% python3 -q
>>> import numpy as np
>>> from numpy import linalg as LA
>>> np.set_printoptions(suppress=True, linewidth=100)
>>> m1 = np.load("w.npy")
>>> m1
array([[ 4., -3.,  3., -1.,  1., -3.,  1.,  1., -3., -2.,  2.],
       [-3., 12., -9.,  3., -3.,  9., -3., -3.,  9.,  6., -6.],
       [ 3., -9., 12., -3.,  3., -9.,  3.,  3., -9., -6.,  6.],
       [-1.,  3., -3.,  4., -1.,  3., -1., -1.,  3.,  2., -2.],
       [ 1., -3.,  3., -1.,  4., -3.,  1.,  1., -3., -2.,  2.],
       [-3.,  9., -9.,  3., -3., 12., -3., -3.,  9.,  6., -6.],
       [ 1., -3.,  3., -1.,  1., -3.,  4.,  1., -3., -2.,  2.],
       [ 1., -3.,  3., -1.,  1., -3.,  1.,  4., -3., -2.,  2.],
       [-3.,  9., -9.,  3., -3.,  9., -3., -3., 12.,  6., -6.],
       [-2.,  6., -6.,  2., -2.,  6., -2., -2.,  6.,  7., -4.],
       [ 2., -6.,  6., -2.,  2., -6.,  2.,  2., -6., -4.,  7.]])
>>> # symmetric, so the eigenvalues are real
>>> f = np.array([5, -4, -1, -5, 1, -2, 0, 3, -4, 0, -2])
>>> M2 = m1 + np.outer(f, np.eye(11)[2])
>>> LA.matrix_rank(M2 - m1)
np.int64(1)
>>> LA.matrix_rank(LA.inv(M2) - LA.inv(m1), tol=1e-8)
np.int64(1)
>>> M2
array([[  4.,  -3.,   8.,  -1.,   1.,  -3.,   1.,   1.,  -3.,  -2.,   2.],
       [ -3.,  12., -13.,   3.,  -3.,   9.,  -3.,  -3.,   9.,   6.,  -6.],
       [  3.,  -9.,  11.,  -3.,   3.,  -9.,   3.,   3.,  -9.,  -6.,   6.],
       [ -1.,   3.,  -8.,   4.,  -1.,   3.,  -1.,  -1.,   3.,   2.,  -2.],
       [  1.,  -3.,   4.,  -1.,   4.,  -3.,   1.,   1.,  -3.,  -2.,   2.],
       [ -3.,   9., -11.,   3.,  -3.,  12.,  -3.,  -3.,   9.,   6.,  -6.],
       [  1.,  -3.,   3.,  -1.,   1.,  -3.,   4.,   1.,  -3.,  -2.,   2.],
       [  1.,  -3.,   6.,  -1.,   1.,  -3.,   1.,   4.,  -3.,  -2.,   2.],
       [ -3.,   9., -13.,   3.,  -3.,   9.,  -3.,  -3.,  12.,   6.,  -6.],
       [ -2.,   6.,  -6.,   2.,  -2.,   6.,  -2.,  -2.,   6.,   7.,  -4.],
       [  2.,  -6.,   4.,  -2.,   2.,  -6.,   2.,   2.,  -6.,  -4.,   7.]])
>>> mat = np.loadtxt("arr.csv", delimiter=",")
>>> mat
array([[ 0.,  5.,  3., -1.],
       [-5.,  0., -4.,  1.],
       [-3.,  4.,  0.,  2.],
       [ 1., -1., -2.,  0.]])
>>> # antisymmetric, zero diagonal
>>> x = np.array([-9, -9, 3, 7])
>>> target = mat @ x
>>> target
array([-43.,  40.,   5.,  -6.])
>>> np.round(LA.solve(mat, mat[:, 3]), 1)
array([-0.,  0., -0.,  1.])
>>> np.round(LA.solve(mat.T, mat[3]), 1)
array([ 0., -0.,  0.,  1.])
>>> cov = mat.T @ mat
>>> (mat @ mat.T).shape
(4, 4)
>>> np.diag(cov)
array([35., 42., 29.,  6.])
>>> np.round(LA.eigvalsh(cov)[::-1], 1)
array([53.7, 53.7,  2.3,  2.3])
